In [1]: import numpy as np

In [2]: np.set_printoptions(precision=1, suppress=True, linewidth=140)

In [3]: X = np.load("a.npy")

In [4]: X
Out[4]: 
array([[-2,  0,  0],
       [ 3,  1,  0],
       [ 1, -3, -2]])

In [5]: # triangular: eigenvalues sit on the diagonal

In [6]: np.round(np.linalg.norm(X[2], 1), 1), np.round(np.linalg.norm(X[2], np.inf), 1)
Out[6]: (np.float64(6.0), np.float64(3.0))

In [7]: np.linalg.norm(X, axis=1).argmax()
Out[7]: np.int64(2)

In [8]: np.round(np.linalg.norm(X) ** 2 / np.linalg.norm(X, 2) ** 2, 1)
Out[8]: np.float64(1.9)

In [9]: np.linalg.norm(X, axis=0)
Out[9]: array([3.7, 3.2, 2. ])

In [10]: round(float(np.linalg.norm(X, 1)), 1), round(np.linalg.norm(X, np.inf), 1)
Out[10]: (6.0, np.float64(6.0))

In [11]: round(np.linalg.norm(X, "nuc"), 1)
Out[11]: np.float64(7.8)

In [12]: Uu, sv, vt = np.linalg.svd(X)

In [13]: np.argmax(sv[:-1] / (sv[1:] + 1e-6)) + 1
Out[13]: np.int64(2)

In [14]: sv
Out[14]: array([3.9, 3.6, 0.3])

In [15]: Y = Uu[:, :2] @ np.diag(sv[:2]) @ vt[:2]

In [16]: Y
Out[16]: 
array([[-2. , -0.1,  0.2],
       [ 3. ,  0.9,  0.1],
       [ 1. , -3. , -2. ]])

In [17]: np.linalg.matrix_rank(X, rtol=0.05)
Out[17]: np.int64(3)

In [18]: round(np.linalg.norm(X - Y, 2), 1), round(sv[2], 1)
Out[18]: (np.float64(0.3), np.float64(0.3))

In [19]: np.linalg.matrix_rank(Y)
Out[19]: np.int64(2)

In [20]: round(np.linalg.det(Y), 1)
Out[20]: np.float64(-0.0)

In [21]: (Y - Y.T) / 2
Out[21]: 
array([[ 0. , -1.6, -0.4],
       [ 1.6,  0. ,  1.6],
       [ 0.4, -1.6,  0. ]])

In [22]: np.allclose(Y @ Y.T, Y.T @ Y)
Out[22]: False

In [23]: np.allclose(Y, Y.T)
Out[23]: False

In [24]: round(np.abs(np.linalg.eigvals(Y)).max(), 1)
Out[24]: np.float64(2.7)

In [25]: Y @ Y
Out[25]: 
array([[  3.7,  -0.5,  -0.8],
       [ -3. ,   0.1,   0.5],
       [-13.1,   3. ,   3.7]])

In [26]: round(np.trace(Y), 1)
Out[26]: np.float64(-3.0)

In [27]: def softmax(z):
    ...:     e = np.exp(z - z.max(axis=-1, keepdims=True))
    ...:     return e / e.sum(axis=-1, keepdims=True)
    ...: 

In [28]: softmax(X).sum(axis=1)
Out[28]: array([1., 1., 1.])

In [29]: att = X @ X.T / np.sqrt(3)

In [30]: softmax(att).round(6).argmax(axis=1)
Out[30]: array([0, 1, 2])

In [31]: np.round(softmax(att + np.triu(np.full(att.shape, -np.inf), 1)), 1) + 0
Out[31]: 
array([[1., 0., 0.],
       [0., 1., 0.],
       [0., 0., 1.]])
